$ ipython --no-banner

In [1]: import numpy as np

In [2]: np.set_printoptions(precision=1, suppress=True, linewidth=160)

In [3]: m1 = np.loadtxt("layer0.csv", delimiter=",")

In [4]: print(m1.round(1) + 0)
[[-0.5  0.3  0.5]
 [ 0.1 -0.9  0.3]
 [-0.8 -0.3 -0.4]
 [-0.2  0.   0.8]]

In [5]: u = np.array([-1, 1])

In [6]: print(np.convolve(m1[2], u))
[ 0.8 -0.5  0.1 -0.4]

In [7]: np.polyval(u, m1[2])
Out[7]: array([1.8, 1.3, 1.4])

In [8]: x0 = np.array([-3, -3, -2])

In [9]: rhs = m1 @ x0

In [10]: np.linalg.solve(m1.T @ m1, m1.T @ rhs)
Out[10]: array([-3., -3., -2.])

In [11]: np.round(np.linalg.pinv(m1) @ m1, 1) + 0
Out[11]: 
array([[1., 0., 0.],
       [0., 1., 0.],
       [0., 0., 1.]])

In [12]: np.linalg.lstsq(m1, rhs)[0]
Out[12]: array([-3., -3., -2.])

In [13]: rhs
Out[13]: array([-0.3,  1.8,  4.2, -1. ])

In [14]: rng = np.random.default_rng(7775)

In [15]: rhs = rhs + 0.1 * rng.normal(size=4)

In [16]: print(rhs)
[-0.3  1.8  4.3 -1. ]

In [17]: beta, *_ = np.linalg.lstsq(m1, rhs)

In [18]: np.round(m1.T @ (rhs - m1 @ beta), 1) + 0
Out[18]: array([0., 0., 0.])

In [19]: round(float(np.linalg.norm(rhs - m1 @ beta)), 1)
Out[19]: 0.0

In [20]: Y = np.c_[m1[:, :1] @ np.array([[2]]), np.array([-2, 1, 1, 2])]

In [21]: Y
Out[21]: 
array([[-0.9, -2. ],
       [ 0.3,  1. ],
       [-1.7,  1. ],
       [-0.4,  2. ]])

In [22]: np.linalg.matrix_rank(Y)
Out[22]: np.int64(2)
